>>> import numpy as np
>>> np.set_printoptions(precision=1, suppress=True, linewidth=160, legacy="1.25")
>>> tidy = lambda a: np.round(a, 1) + 0
>>> F = np.load("w.npy")
>>> F
array([[2, 0, 0],
       [0, 2, 0],
       [0, 0, 3]])
>>> B = np.array([[4, -6, -6], [-9, 6, 6]])
>>> Z = np.kron(B, F)
>>> tidy(np.linalg.norm(Z, 2)), tidy(np.linalg.norm(B, 2) * np.linalg.norm(F, 2))
(45.8, 45.8)
>>> Z.shape
(6, 9)
>>> Z
array([[  8,   0,   0, -12,   0,   0, -12,   0,   0],
       [  0,   8,   0,   0, -12,   0,   0, -12,   0],
       [  0,   0,  12,   0,   0, -18,   0,   0, -18],
       [-18,   0,   0,  12,   0,   0,  12,   0,   0],
       [  0, -18,   0,   0,  12,   0,   0,  12,   0],
       [  0,   0, -27,   0,   0,  18,   0,   0,  18]])
>>> left, sigma, Vt = np.linalg.svd(Z, full_matrices=False)
>>> np.abs(left[:, 0]).round(6).argmax()
5
>>> tidy(sigma / sigma[0])
array([1. , 0.7, 0.7, 0.2, 0.1, 0.1])
>>> tidy(sigma)
array([45.8, 30.5, 30.5,  8.3,  5.6,  5.6])
>>> left.shape, sigma.shape, Vt.shape
((6, 6), (6,), (6, 9))
>>> tidy(left.T @ Z @ Vt.T)
array([[45.8,  0. ,  0. ,  0. ,  0. ,  0. ],
       [ 0. , 30.5,  0. ,  0. ,  0. ,  0. ],
       [ 0. ,  0. , 30.5,  0. ,  0. ,  0. ],
       [ 0. ,  0. ,  0. ,  8.3,  0. ,  0. ],
       [ 0. ,  0. ,  0. ,  0. ,  5.6,  0. ],
       [ 0. ,  0. ,  0. ,  0. ,  0. ,  5.6]])
>>> O = F.astype(float).copy()
>>> for j in range(3):
...     O[:, j] -= O[:, :j] @ (O[:, :j].T @ O[:, j])
...     O[:, j] /= np.linalg.norm(O[:, j])
... 
>>> O.T @ F
array([[2., 0., 0.],
       [0., 2., 0.],
       [0., 0., 3.]])
>>> O.T @ O
array([[1., 0., 0.],
       [0., 1., 0.],
       [0., 0., 1.]])
>>> tidy(np.linalg.det(F))
12.0
>>> tidy(np.sort(np.linalg.eigvals(F).real))
array([2., 2., 3.])
>>> (F != 0).astype(int)
array([[1, 0, 0],
       [0, 1, 0],
       [0, 0, 1]])
>>> (np.linalg.matrix_power((F != 0) + (F.T != 0) + np.eye(3), 3) > 0).astype(int)
array([[1, 0, 0],
       [0, 1, 0],
       [0, 0, 1]])
>>> B = np.linalg.inv(F)
>>> (np.abs(B) > 1e-9).astype(int)
array([[1, 0, 0],
       [0, 1, 0],
       [0, 0, 1]])
>>> np.allclose(B, F.T)
False
>>> tidy(np.linalg.inv(B))
array([[2., 0., 0.],
       [0., 2., 0.],
       [0., 0., 3.]])
>>> tidy(np.linalg.cond(F))
1.5
>>> K = np.load("m.npy")
>>> K
array([[3, 0, 0],
       [0, 0, 1],
       [0, 1, 0]])
>>> w, evecs = np.linalg.eigvalsh(K)
Traceback (most recent call last):
  File "<python-input-31>", line 1, in <module>
    w, evecs = np.linalg.eigvalsh(K)
    ^^^^^^^^
ValueError: too many values to unpack (expected 2)
>>> w, evecs = np.linalg.eigh(K)
>>> tidy(evecs @ np.diag(w) @ evecs.T)
array([[3., 0., 0.],
       [0., 0., 1.],
       [0., 1., 0.]])
>>> tidy(evecs.T @ evecs)
array([[1., 0., 0.],
       [0., 1., 0.],
       [0., 0., 1.]])
>>> w.sum(), np.trace(K)
(3.0, 3)
>>> tidy(np.linalg.eigvalsh(K @ K))
array([1., 1., 9.])
>>> tidy(evecs.T @ K @ evecs)
array([[-1.,  0.,  0.],
       [ 0.,  1.,  0.],
       [ 0.,  0.,  3.]])
>>> tidy(np.linalg.eigvals(K))
array([ 1., -1.,  3.])
>>> np.kron(np.eye(2, dtype=int), K)
array([[3, 0, 0, 0, 0, 0],
       [0, 0, 1, 0, 0, 0],
       [0, 1, 0, 0, 0, 0],
       [0, 0, 0, 3, 0, 0],
       [0, 0, 0, 0, 0, 1],
       [0, 0, 0, 0, 1, 0]])
>>> tidy(np.linalg.det(K[::-1]))
3.0
>>> np.einsum("ij,ji->", K, K)
11
>>> tidy(np.linalg.det(2 * K)), tidy(np.linalg.det(K))
(-24.0, -3.0)
>>> w, evecs = np.linalg.eigh(K)
>>> x0 = np.array([3, 3, 1])
>>> tidy(evecs * np.maximum(w, 0) @ evecs.T)
array([[3. , 0. , 0. ],
       [0. , 0.5, 0.5],
       [0. , 0.5, 0.5]])
>>> tidy(x0 @ K @ x0 / (x0 @ x0)), w[0], w[-1]
(1.7, -1.0, 3.0)
>>> x0 @ K @ x0
33
>>> (np.linalg.matrix_power((K != 0) + (K.T != 0) + np.eye(3), 3) > 0).astype(int)
array([[1, 0, 0],
       [0, 1, 1],
       [0, 1, 1]])
>>> B = K[0, 0] * K[1:] - np.outer(K[1:, 0], K[0])
>>> B
array([[0, 0, 3],
       [0, 3, 0]])
>>> np.flatnonzero(~B.round(6).any(axis=1))
array([], dtype=int64)
>>> K[:, 0] / K[0, 0]
array([1., 0., 0.])
>>> E = np.load("a.npy")
>>> E
array([[ 3., -2.,  0.,  0.],
       [-2.,  0., -2.,  0.],
       [ 0., -2.,  4., -2.],
       [ 0.,  0., -2.,  0.]])
>>> tidy(np.linalg.det(E.T))
16.0
>>> tidy(np.linalg.det(E[::-1]))
16.0
>>> tidy(np.linalg.eigvals(E).sum().real)
7.0
>>> np.einsum("ii->", E)
7.0
>>> tidy(np.linalg.eigvals(E))
array([ 5.7,  3.6, -1.9, -0.4])
>>> np.kron(np.eye(2, dtype=int), E)
array([[ 3., -2.,  0.,  0.,  0., -0.,  0.,  0.],
       [-2.,  0., -2.,  0., -0.,  0., -0.,  0.],
       [ 0., -2.,  4., -2.,  0., -0.,  0., -0.],
       [ 0.,  0., -2.,  0.,  0.,  0., -0.,  0.],
       [ 0., -0.,  0.,  0.,  3., -2.,  0.,  0.],
       [-0.,  0., -0.,  0., -2.,  0., -2.,  0.],
       [ 0., -0.,  0., -0.,  0., -2.,  4., -2.],
       [ 0.,  0., -0.,  0.,  0.,  0., -2.,  0.]])
>>> w, evecs = np.linalg.eigh(F)
>>> x0 = np.array([1, 2, 0])
>>> x0 @ F @ x0 / (x0 @ x0), w[0], w[-1]
(2.0, 2.0, 3.0)
>>> (np.sign(evecs[:, -1].round(6)) == np.sign(evecs[0, -1].round(6))).astype(int)
array([1, 1, 0])
>>> evecs * np.maximum(w, 0) @ evecs.T
array([[2., 0., 0.],
       [0., 2., 0.],
       [0., 0., 3.]])
>>> np.abs(F).sum(axis=1).max(), np.abs(w).max()
(3, 3.0)
>>> tidy(evecs * np.sqrt(w) @ evecs.T)
array([[1.4, 0. , 0. ],
       [0. , 1.4, 0. ],
       [0. , 0. , 1.7]])
>>> arr = np.load("data.npy")
>>> arr
array([[ 0,  0,  0,  3,  3, -3],
       [ 0,  0,  0, -3, -6,  3],
       [ 0,  0,  0, -6,  6, -6],
       [ 1,  1, -1,  2,  2, -2],
       [-1, -2,  1, -2, -4,  2],
       [-2,  2, -2, -4,  4, -4]])
>>> rng = np.random.default_rng(301)
>>> B = arr + rng.integers(-2, 3, (6, 5)) @ rng.integers(-2, 3, (5, 6))
>>> B
array([[  5,   5,   1,   2,   0,  -3],
       [-10,   3,  -1,  -4,  -3,   5],
       [  4,  -3,   0,  -6,  -2,  -1],
       [  5,   5,  -1,  -6,  -2,  -4],
       [  2,  -2,   7,   4,  -5,   1],
       [ -1,  -7,   2,  -4,  -3,  -2]])
>>> np.abs(B - arr).sum(axis=1)
array([15, 20, 20, 22, 17, 23])
>>> tidy(np.linalg.svd(B - arr, compute_uv=False))
array([17.4, 13.3, 10.3,  6.1,  5.3,  0. ])
>>> x0 = np.array([2, -1, 3, 2, 0, 2])
>>> target = arr @ x0
>>> target
array([  0,   0, -24,  -2,   3, -28])
>>> tidy(np.linalg.solve(arr, 4 * target))
array([ 8., -4., 12.,  8.,  0.,  8.])
>>> tidy(np.linalg.solve(arr, arr[:, 5]))
array([0., 0., 0., 0., 0., 1.])
>>> X = np.array([[6.0, 1.0, 1.0, 1.0],
...     [1.0, 6.0, 1.0, 1.0],
...     [1.0, 1.0, 6.0, 1.0],
...     [1.0, 1.0, 1.0, 6.0]])
>>> X
array([[6., 1., 1., 1.],
       [1., 6., 1., 1.],
       [1., 1., 6., 1.],
       [1., 1., 1., 6.]])
>>> # symmetric, so the eigenvalues are real
>>> r0 = np.array([-8, 3])
>>> np.correlate(X[2], X[3], "full")
array([ 6.,  7., 38., 14.,  8.,  7.,  1.])
>>> np.cross(X[2, :3], X[3, :3])
array([-5.,  5.,  0.])
>>> np.array([np.convolve(row, r0, "same") for row in X])
array([[-48.,  10.,  -5.,  -5.],
       [ -8., -45.,  10.,  -5.],
       [ -8.,  -5., -45.,  10.],
       [ -8.,  -5.,  -5., -45.]])
>>> np.polyval(r0, X[2])
array([ -5.,  -5., -45.,  -5.])
>>> O, evecs = np.linalg.qr(X[:, :1])[0], np.linalg.qr(X[:, 1:])[0]
>>> sigma = np.linalg.svd(O.T @ evecs, compute_uv=False)
>>> tidy(np.degrees(np.arccos(sigma.clip(0, 1))))
array([61.7])
>>> tidy(sigma)
array([0.5])
>>> tidy(np.linalg.norm(O @ O.T - evecs @ evecs.T, 2))
1.0
